% ipython --no-banner

In [1]: import numpy as np

In [2]: np.set_printoptions(precision=1, suppress=True, linewidth=140, floatmode="fixed")

In [3]: M = np.array([[1, 1, 1], [0, 2, 0], [2, 2, 1]])

In [4]: rng = np.random.default_rng(808)

In [5]: labels = rng.permutation(3)

In [6]: A2 = M[:, labels] * rng.choice([-1, 1], 3)

In [7]: A2
Out[7]: 
array([[-1, -1, -1],
       [ 0,  0, -2],
       [-1, -2, -2]])

In [8]: Uu, _, Vh = np.linalg.svd(M.T @ A2)

In [9]: labels
Out[9]: array([2, 0, 1])

In [10]: np.round(Uu @ Vh, 1) + 0
Out[10]: 
array([[ 0.0, -1.0,  0.0],
       [ 0.0,  0.0, -1.0],
       [-1.0,  0.0,  0.0]])

In [11]: x = np.array([2, 0, 2])

In [12]: h1 = np.maximum(M @ x, 0)

In [13]: np.tanh(M @ x)
Out[13]: array([1.0, 0.0, 1.0])

In [14]: np.maximum(M @ (3 * x), 0)
Out[14]: array([12,  0, 18])

In [15]: np.flatnonzero(h1 > 1e-9)
Out[15]: array([0, 2])

In [16]: h1
Out[16]: array([4, 0, 6])

In [17]: P = np.triu(np.array([[-2, -1, 2], [-1, -1, -1], [-2, -2, -2]]), 1) + np.eye(3)

In [18]: A2 = P @ M @ np.linalg.inv(P)

In [19]: A2
Out[19]: 
array([[ 5.0,  8.0,  1.0],
       [-2.0, -2.0,  1.0],
       [ 2.0,  4.0,  1.0]])

In [20]: np.poly(A2)
Out[20]: array([ 1.0, -4.0,  3.0,  2.0])

In [21]: P @ M - M @ P
Out[21]: 
array([[ 4.0,  3.0,  1.0],
       [-2.0, -2.0,  1.0],
       [ 0.0,  2.0, -2.0]])

In [22]: mat = np.array([[0.0, -1.0, 0.0, 1.0],
    ...:     [0.0, 5.0, 0.0, -2.0],
    ...:     [-4.0, 0.0, 4.0, -1.0],
    ...:     [0.0, 4.0, 0.0, -1.0]])

In [23]: np.poly(mat)
Out[23]: array([  1.0,  -8.0,  19.0, -12.0,   0.0])

In [24]: round(float(np.linalg.det(mat.T)), 1)
Out[24]: 0.0

In [25]: np.round(np.linalg.det(2 * mat), 1), round(np.linalg.det(mat), 1)
Out[25]: (np.float64(0.0), np.float64(0.0))

In [26]: round(np.linalg.eigvals(mat).sum().real, 1)
Out[26]: np.float64(8.0)

In [27]: Uu, sv, Vh = np.linalg.svd(mat)

In [28]: np.argmax(sv[:-1] / (sv[1:] + 1e-6)) + 1
Out[28]: np.int64(3)

In [29]: A2 = Uu[:, :3] @ np.diag(sv[:3]) @ Vh[:3]

In [30]: round(np.abs(mat - A2).max(), 1)
Out[30]: np.float64(0.0)

In [31]: np.linalg.matrix_rank(mat, rtol=0.05)
Out[31]: np.int64(3)

In [32]: round(float(np.linalg.norm(mat - A2) / np.linalg.norm(mat)), 1)
Out[32]: 0.0

In [33]: [round(float(x), 1) for x in np.linalg.svd(mat, compute_uv=False)[:3]]
Out[33]: [6.9, 5.7, 0.7]

In [34]: W0 = np.loadtxt("run13.csv", delimiter=",")

In [35]: W0
Out[35]: 
array([[ 2.0,  0.0,  3.0,  0.0,  2.0],
       [ 0.0, -4.0,  3.0,  0.0,  2.0],
       [ 3.0,  3.0,  4.0,  2.0, -3.0],
       [ 0.0,  0.0,  2.0, -2.0,  2.0],
       [ 2.0,  2.0, -3.0,  2.0, -2.0]])

In [36]: evals, evecs = np.linalg.eigh(W0)

In [37]: np.round(evecs.T @ W0 @ evecs, 1) + 0
Out[37]: 
array([[-8.0,  0.0,  0.0,  0.0,  0.0],
       [ 0.0, -3.0,  0.0,  0.0,  0.0],
       [ 0.0,  0.0, -0.4,  0.0,  0.0],
       [ 0.0,  0.0,  0.0,  2.4,  0.0],
       [ 0.0,  0.0,  0.0,  0.0,  7.1]])

In [38]: np.linalg.eigvalsh(W0 + -1 * np.eye(5))
Out[38]: array([-9.0, -4.0, -1.4,  1.4,  6.1])

In [39]: np.linalg.eigvalsh(W0 @ W0)
Out[39]: array([ 0.2,  5.5,  9.1, 50.5, 64.7])

In [40]: evals
Out[40]: array([-8.0, -3.0, -0.4,  2.4,  7.1])

In [41]: np.abs(evecs[:, -1]).round(6).argmax()
Out[41]: np.int64(2)

In [42]: np.round(evecs @ np.diag(evals) @ evecs.T, 1) + 0
Out[42]: 
array([[ 2.0,  0.0,  3.0,  0.0,  2.0],
       [ 0.0, -4.0,  3.0,  0.0,  2.0],
       [ 3.0,  3.0,  4.0,  2.0, -3.0],
       [ 0.0,  0.0,  2.0, -2.0,  2.0],
       [ 2.0,  2.0, -3.0,  2.0, -2.0]])

In [43]: np.unique(evals.round(6) + 0, return_counts=True)[1]
Out[43]: array([1, 1, 1, 1, 1])
